$ python3 -q
>>> import numpy as np
>>> import numpy.linalg as la
>>> np.set_printoptions(precision=2, suppress=True, linewidth=120, legacy="1.25")
>>> rnd = lambda a: np.round(a, 2) + 0
>>> rng = np.random.default_rng(59)
>>> th = rng.uniform(0, 2 * np.pi, 13)
>>> O, _ = la.qr(np.array([[0.5, -0.5],
...     [0.9, 1.1],
...     [-0.1, -1.0],
...     [0.9, 0.1],
...     [0.0, 0.7],
...     [0.0, 0.6],
...     [1.7, -1.2],
...     [-2.0, -1.8],
...     [0.2, 0.5],
...     [0.0, -0.6],
...     [-0.7, -0.4],
...     [2.1, 0.4],
...     [0.4, 1.0]]))
>>> m1 = 5 * np.c_[np.cos(th), np.sin(th)] @ O.T
>>> rnd(m1)
array([[ 0.  ,  1.77, -0.98,  0.88,  0.62,  0.53,  0.43, -3.36,  0.62, -0.53, -0.97,  2.2 ,  1.24],
       [-1.28,  0.7 , -1.4 , -0.81,  1.05,  0.9 , -3.61, -0.58,  0.54, -0.9 ,  0.14, -1.63,  1.08],
       [ 0.24, -1.84,  1.2 , -0.71, -0.79, -0.68,  0.24,  3.36, -0.7 ,  0.68,  0.92, -1.84, -1.4 ],
       [ 1.25, -0.12,  1.05,  1.06, -0.83, -0.71,  3.65, -0.5 , -0.33,  0.71, -0.45,  2.29, -0.65],
       [ 0.75, -1.77,  1.57, -0.21, -1.09, -0.94,  1.77,  2.93, -0.79,  0.94,  0.67, -0.75, -1.58],
       [ 0.57, -1.84,  1.46, -0.41, -1.  , -0.86,  1.22,  3.16, -0.77,  0.86,  0.78, -1.19, -1.55],
       [-0.63, -1.26,  0.19, -1.2 , -0.04, -0.04, -2.18,  2.76, -0.3 ,  0.04,  0.95, -2.8 , -0.59],
       [-0.85, -0.95, -0.15, -1.24,  0.2 ,  0.17, -2.74,  2.3 , -0.14, -0.17,  0.87, -2.84, -0.27],
       [ 0.13, -1.82,  1.1 , -0.79, -0.72, -0.62, -0.07,  3.38, -0.67,  0.62,  0.95, -2.01, -1.33],
       [-1.05, -0.54, -0.53, -1.22,  0.47,  0.41, -3.25,  1.64,  0.05, -0.41,  0.73, -2.73,  0.1 ],
       [ 1.09,  0.45,  0.61,  1.21, -0.53, -0.45,  3.33, -1.49, -0.09,  0.45, -0.7 ,  2.69, -0.19],
       [-0.88,  1.69, -1.62,  0.05,  1.14,  0.98, -2.16, -2.7 ,  0.79, -0.98, -0.57,  0.4 ,  1.58],
       [ 0.18, -1.83,  1.15, -0.75, -0.75, -0.64,  0.07,  3.37, -0.68,  0.64,  0.93, -1.94, -1.36]])
>>> f = np.array([-1, 0, 2])
>>> rnd(np.convolve(m1[9], f))
array([ 1.05,  0.54, -1.57,  0.13, -1.54, -2.85,  4.19, -0.83, -6.54,  3.69, -0.63,  1.92,  1.36, -5.47,  0.21])
>>> rnd(np.cross(m1[9, :3], m1[7, :3]))
array([-0.43,  0.3 ,  0.54])
>>> rnd(la.norm(m1[2] - m1[8]))
0.42
>>> rnd(la.norm(m1, axis=0))
array([2.89, 5.1 , 3.99, 3.22, 2.82, 2.42, 8.35, 9.47, 2.04, 2.42, 2.8 , 7.53, 4.07])
>>> rnd(np.trace(la.pinv(m1) @ m1))
2.0
>>> la.lstsq(m1[:-1].T, m1[-1])[2]
2
>>> np.allclose(m1[:-1].T @ la.lstsq(m1[:-1].T, m1[-1])[0], m1[-1])
True
>>> U, sigma, Vt = la.svd(m1)
>>> np.argmax(sigma[:-1] / (sigma[1:] + 1e-6)) + 1
2
>>> rnd(sigma)
array([14.1 , 11.23,  0.  ,  0.  ,  0.  ,  0.  ,  0.  ,  0.  ,  0.  ,  0.  ,  0.  ,  0.  ,  0.  ])
>>> M2 = U[:, :2] @ np.diag(sigma[:2]) @ Vt[:2]
>>> rnd(la.norm(m1 - M2, 2)), rnd(sigma[2])
(0.0, 0.0)
>>> la.matrix_rank(M2)
2
>>> M2 = m1 / la.norm(m1, axis=1, keepdims=True)
>>> G = M2 @ M2.T
>>> np.argwhere(np.triu(np.abs(G) > 0.95, 1))
array([[ 0,  2],
       [ 0,  8],
       [ 0, 12],
       [ 2,  5],
       [ 2,  8],
       [ 2, 12],
       [ 3, 10],
       [ 4,  5],
       [ 4, 11],
       [ 5, 11],
       [ 6,  7],
       [ 7,  9],
       [ 7, 10],
       [ 8, 12],
       [ 9, 10]])
>>> rnd(np.degrees(np.arccos(np.clip(G[11, 8], -1, 1))))
143.01
>>> rnd(G[11])
array([ 0.73,  0.73, -0.85, -0.48, -0.99, -0.96, -0.31, -0.1 , -0.8 ,  0.14, -0.19,  1.  , -0.82])
>>> rnd(la.norm(M2, axis=1))
array([1., 1., 1., 1., 1., 1., 1., 1., 1., 1., 1., 1., 1.])
>>> (G - 2 * np.eye(13)).round(6).argmax(axis=1)
array([11,  9, 12, 10,  5,  4,  7,  6, 12,  7,  3,  0,  8])
>>> X = np.loadtxt("a.csv", delimiter=",")
>>> X
array([[3., 0., 0., 0., 2., 0., 2., 2., 0.],
       [0., 3., 0., 2., 0., 2., 0., 0., 0.],
       [0., 0., 3., 0., 0., 0., 0., 0., 2.],
       [0., 2., 0., 3., 0., 2., 0., 0., 0.],
       [2., 0., 0., 0., 3., 0., 2., 2., 0.],
       [0., 2., 0., 2., 0., 3., 0., 0., 0.],
       [2., 0., 0., 0., 2., 0., 3., 2., 0.],
       [2., 0., 0., 0., 2., 0., 2., 3., 0.],
       [0., 0., 2., 0., 0., 0., 0., 0., 3.]])
>>> # 3 groups of indices that never mix
>>> def softmax(z):
...     e = np.exp(z - z.max(axis=-1, keepdims=True))
...     return e / e.sum(axis=-1, keepdims=True)
... 
>>> rnd(softmax(X[3]))
array([0.02, 0.18, 0.02, 0.49, 0.02, 0.18, 0.02, 0.02, 0.02])
>>> rnd(softmax(X[3] + -1))
array([0.02, 0.18, 0.02, 0.49, 0.02, 0.18, 0.02, 0.02, 0.02])
>>> softmax(X).sum(axis=1)
array([1., 1., 1., 1., 1., 1., 1., 1., 1.])
>>> scores = X @ X.T / np.sqrt(9)
>>> softmax(scores).round(6).argmax(axis=1)
array([0, 1, 2, 3, 4, 5, 6, 7, 8])
>>> rnd(softmax(scores + np.triu(np.full(scores.shape, -np.inf), 1)))
array([[1.  , 0.  , 0.  , 0.  , 0.  , 0.  , 0.  , 0.  , 0.  ],
       [0.  , 1.  , 0.  , 0.  , 0.  , 0.  , 0.  , 0.  , 0.  ],
       [0.01, 0.01, 0.97, 0.  , 0.  , 0.  , 0.  , 0.  , 0.  ],
       [0.  , 0.42, 0.  , 0.58, 0.  , 0.  , 0.  , 0.  , 0.  ],
       [0.42, 0.  , 0.  , 0.  , 0.58, 0.  , 0.  , 0.  , 0.  ],
       [0.  , 0.29, 0.  , 0.29, 0.  , 0.41, 0.  , 0.  , 0.  ],
       [0.29, 0.  , 0.  , 0.  , 0.29, 0.  , 0.41, 0.  , 0.  ],
       [0.23, 0.  , 0.  , 0.  , 0.23, 0.  , 0.23, 0.32, 0.  ],
       [0.01, 0.01, 0.4 , 0.01, 0.01, 0.01, 0.01, 0.01, 0.55]])
>>> rnd(softmax(scores)[3] @ X)
array([0.01, 2.28, 0.01, 2.39, 0.01, 2.28, 0.01, 0.01, 0.01])
>>> F = np.load("x.npy")
>>> F
array([[ 5, -4,  2, -1, -4, -4,  0,  3,  1,  2,  0, -2,  6],
       [-4,  4, -4,  0,  4,  4, -2, -4,  0, -2, -2,  4, -4],
       [ 2, -4,  8,  2, -4, -4,  6,  6, -2,  2,  6, -8,  0],
       [-1,  0,  2,  1,  0,  0,  2,  1, -1,  0,  2, -2, -2],
       [-4,  4, -4,  0,  4,  4, -2, -4,  0, -2, -2,  4, -4],
       [-4,  4, -4,  0,  4,  4, -2, -4,  0, -2, -2,  4, -4],
       [ 0, -2,  6,  2, -2, -2,  5,  4, -2,  1,  5, -6, -2],
       [ 3, -4,  6,  1, -4, -4,  4,  5, -1,  2,  4, -6,  2],
       [ 1,  0, -2, -1,  0,  0, -2, -1,  1,  0, -2,  2,  2],
       [ 2, -2,  2,  0, -2, -2,  1,  2,  0,  1,  1, -2,  2],
       [ 0, -2,  6,  2, -2, -2,  5,  4, -2,  1,  5, -6, -2],
       [-2,  4, -8, -2,  4,  4, -6, -6,  2, -2, -6,  8,  0],
       [ 6, -4,  0, -2, -4, -4, -2,  2,  2,  2, -2,  0,  8]])
>>> # columns 1 and 4 are equal
>>> U, sigma, Vt = la.svd(F)
>>> V = Vt[:(sigma > 1e-8).sum()]
>>> x = F[9] + 4 * F[1] + rng.integers(2) * np.eye(13)[11]
>>> x
array([-14.,  14., -14.,   0.,  14.,  14.,  -7., -14.,   0.,  -7.,  -7.,  14., -14.])
>>> np.allclose(V.T @ V @ x, x)
True
>>> rnd(np.diag(V.T @ V))
array([0.21, 0.12, 0.22, 0.05, 0.12, 0.12, 0.17, 0.13, 0.05, 0.03, 0.17, 0.22, 0.39])
>>> rnd(la.norm(x - V.T @ V @ x))
0.0
